$ python3 -q
>>> import numpy as np
>>> import numpy.linalg as la
>>> np.set_printoptions(precision=3, suppress=True, linewidth=120, floatmode="fixed")
>>> E = np.load("x.npy")
>>> E
array([[-3,  0,  0],
       [-4, -4,  0],
       [ 1,  2, -3]])
>>> proj = np.triu(np.array([[4, 3, 9], [5, 8, 3], [1, 9, 2]]), 1) + np.eye(3)
>>> out = proj @ E @ la.inv(proj)
>>> np.round(la.det(out), 3)
np.float64(-36.0)
>>> proj @ E - E @ proj
array([[ -3.000,  15.000,   0.000],
       [  3.000,  18.000,  39.000],
       [  0.000,  -3.000, -15.000]])
>>> np.poly(out)
array([ 1.000, 10.000, 33.000, 36.000])
>>> out
array([[ -6.000,  24.000, -45.000],
       [ -1.000,   5.000, -15.000],
       [  1.000,  -1.000,  -9.000]])
>>> t3 = np.stack([E, 3 * E, E[::-1]])
>>> la.det(t3)
array([ -36.000, -972.000,   36.000])
>>> t3.sum(axis=0)
array([[-11,   2,  -3],
       [-20, -20,   0],
       [  1,   8, -12]])
>>> np.einsum("bij,cij->bc", t3, t3)
array([[ 55, 165,  26],
       [165, 495,  78],
       [ 26,  78,  55]])
>>> vec = np.array([2, 3, 3])
>>> E @ np.eye(3)[1]
array([ 0.000, -4.000,  2.000])
>>> E * vec
array([[ -6,   0,   0],
       [ -8, -12,   0],
       [  2,   6,  -9]])
>>> la.norm(E @ vec) <= la.norm(E, 2) * la.norm(vec) + 1e-9
np.True_
>>> A = np.load("arr.npy")
>>> A
array([[-4.624,  1.227,  5.965,  3.096],
       [-0.749,  5.194, -2.665,  2.822],
       [ 5.245, -2.917,  1.280,  4.177],
       [-1.338, -4.144, -0.859, -2.111],
       [-2.746, -6.001, -6.852, -2.949],
       [-3.429,  2.471,  2.566,  1.187],
       [ 2.581, -5.004, -3.029,  3.122],
       [ 4.700, -1.976,  0.818,  0.520],
       [-3.394, -0.562,  2.355, -0.898],
       [ 6.828, -8.555, -0.791,  1.260],
       [-4.664, -1.714, -2.569,  6.130],
       [-0.476, -5.498, -1.095, -0.901],
       [ 2.567, -0.107, 10.008,  2.045],
       [-3.637, -2.622,  1.504,  2.465],
       [-7.896,  4.486, -6.418,  1.031],
       [ 4.129, 11.132,  5.296,  0.010],
       [ 2.505,  0.154, -7.393, -0.273],
       [ 3.787, -0.067,  6.716, -0.173],
       [-2.449, -1.860, -5.514,  5.753],
       [-0.616,  3.787,  1.715,  9.961],
       [ 2.962, -1.399, -2.015, -0.619],
       [ 0.438, -1.493,  2.224,  4.491]])
>>> cen = A - A.mean(axis=0)
>>> left, s, VT = la.svd(cen, full_matrices=False)
>>> s ** 2 / (s ** 2).sum()
array([0.405, 0.314, 0.150, 0.132])
>>> round((s ** 2).sum() ** 2 / (s ** 4).sum(), 3)
np.float64(3.31)
>>> s
array([23.248, 20.488, 14.145, 13.257])
>>> np.abs(left[:, 0]).argmax()
np.int64(15)
>>> np.searchsorted(np.cumsum(s ** 2) / (s ** 2).sum(), 0.9) + 1
np.int64(4)
>>> np.round(cen.mean(axis=0), 3) + 0
array([0.000, 0.000, 0.000, 0.000])
>>> VT[0] * np.sign(VT[0, np.abs(VT[0]).argmax()])
array([0.156, 0.578, 0.790, 0.134])
